$ python3 -q
>>> import numpy as np
>>> np.set_printoptions(suppress=True, linewidth=100)
>>> K = np.load("a.npy")
>>> K
array([[ 13.99,  10.19, -15.16,  -5.57,  -2.46,  -0.1 ,  15.92,   6.47,  -8.16,   7.01],
       [ -3.95,  -9.61,  -7.67,  17.22,  -4.26,   3.49,   9.05,   6.49,  -5.83,  -2.58],
       [  4.95,  12.38,  11.  , -25.46,   4.09,  -2.31, -14.19,  -9.95,   9.15,  -0.28],
       [  4.11,  -1.56, -16.07,  15.42,  -7.96,   3.79,  18.2 ,   8.43, -12.44,   1.15],
       [  2.24,  -0.34,  -5.19,   0.04,  -3.41,   2.04,   3.97,   0.87,  -3.69,  -3.96],
       [  1.02,  -3.42,  -9.38,   8.92,  -6.33,   4.47,   9.85,   4.55,  -7.23,  -4.4 ],
       [ -8.23,  -1.1 ,  13.18,   1.58,   5.31,  -3.05, -12.75,  -7.07,   8.53,   2.05],
       [  4.21,   4.57,  -2.56,  -1.46,   0.82,  -1.7 ,   4.6 ,   1.63,  -0.66,   5.31],
       [  1.02,   3.14,   6.72, -13.31,   1.52,  -0.86,  -8.67,  -5.04,   4.9 ,  -3.66],
       [  0.25,   2.22,   2.19,  -3.27,   0.66,  -0.35,  -2.47,  -2.91,   2.33,  -0.44],
       [ -7.02, -11.12,  -1.73,  13.47,  -3.17,   3.36,   2.29,   4.  ,  -2.98,  -5.18],
       [ -6.14,   2.42,  17.95, -13.26,   6.26,  -2.97, -22.2 , -14.32,  13.43,  -5.19],
       [ -3.01,   8.98,  23.72, -23.95,  13.28,  -8.19, -25.75, -15.63,  19.63,   3.03]])
>>> A2 = np.array([[-3, 2],
...     [-3, 1],
...     [1, 2],
...     [-3, -2],
...     [0, -3],
...     [-2, -1],
...     [-3, 3],
...     [-2, 0],
...     [-3, -2],
...     [2, 2]])
>>> np.linalg.matrix_rank(K @ A2)
np.int64(2)
>>> np.vstack([K, A2.T]).shape
(15, 10)
>>> np.linalg.matrix_rank(np.vstack([K, A2.T]))
np.int64(10)
>>> A2 @ K
Traceback (most recent call last):
  File "<python-input-8>", line 1, in <module>
    A2 @ K
    ~~~^~~
ValueError: matmul: Input operand 1 has a mismatch in its core dimension 0, with gufunc signature (n?,k),(k,m?)->(n?,m?) (size 13 is different from 2)
>>> r0, g = K[11], K[7]
>>> round(r0 @ g, 2)
np.float64(-193.08)
>>> p = (r0 @ g) / (r0 @ r0) * r0
>>> round(np.linalg.norm(r0 + g) ** 2 + np.linalg.norm(r0 - g) ** 2, 2)
np.float64(3196.21)
>>> np.round(g - p, 2)
array([ 3.42,  4.88, -0.24, -3.17,  1.63, -2.08,  1.73, -0.22,  1.07,  4.64])
>>> vec = np.array([-2, -1, -1, 2, 1, 1, 2, -1, 1, -2])
>>> h1 = np.maximum(K @ vec, 0)
>>> np.flatnonzero(h1 > 1e-9)
array([ 1,  3,  4,  5, 10])
>>> h1.round(2)
array([ 0.  , 69.79,  0.  , 49.31, 11.06, 43.46,  0.  ,  0.  ,  0.  ,  0.  , 61.98,  0.  ,  0.  ])
>>> np.round(np.tanh(K @ vec), 2)
array([-1.,  1., -1.,  1.,  1.,  1., -1., -1., -1., -1.,  1., -1., -1.])
>>> K * (h1 > 1e-9)[:, None]
array([[  0.  ,   0.  ,  -0.  ,  -0.  ,  -0.  ,  -0.  ,   0.  ,   0.  ,  -0.  ,   0.  ],
       [ -3.95,  -9.61,  -7.67,  17.22,  -4.26,   3.49,   9.05,   6.49,  -5.83,  -2.58],
       [  0.  ,   0.  ,   0.  ,  -0.  ,   0.  ,  -0.  ,  -0.  ,  -0.  ,   0.  ,  -0.  ],
       [  4.11,  -1.56, -16.07,  15.42,  -7.96,   3.79,  18.2 ,   8.43, -12.44,   1.15],
       [  2.24,  -0.34,  -5.19,   0.04,  -3.41,   2.04,   3.97,   0.87,  -3.69,  -3.96],
       [  1.02,  -3.42,  -9.38,   8.92,  -6.33,   4.47,   9.85,   4.55,  -7.23,  -4.4 ],
       [ -0.  ,  -0.  ,   0.  ,   0.  ,   0.  ,  -0.  ,  -0.  ,  -0.  ,   0.  ,   0.  ],
       [  0.  ,   0.  ,  -0.  ,  -0.  ,   0.  ,  -0.  ,   0.  ,   0.  ,  -0.  ,   0.  ],
       [  0.  ,   0.  ,   0.  ,  -0.  ,   0.  ,  -0.  ,  -0.  ,  -0.  ,   0.  ,  -0.  ],
       [  0.  ,   0.  ,   0.  ,  -0.  ,   0.  ,  -0.  ,  -0.  ,  -0.  ,   0.  ,  -0.  ],
       [ -7.02, -11.12,  -1.73,  13.47,  -3.17,   3.36,   2.29,   4.  ,  -2.98,  -5.18],
       [ -0.  ,   0.  ,   0.  ,  -0.  ,   0.  ,  -0.  ,  -0.  ,  -0.  ,   0.  ,  -0.  ],
       [ -0.  ,   0.  ,   0.  ,  -0.  ,   0.  ,  -0.  ,  -0.  ,  -0.  ,   0.  ,   0.  ]])
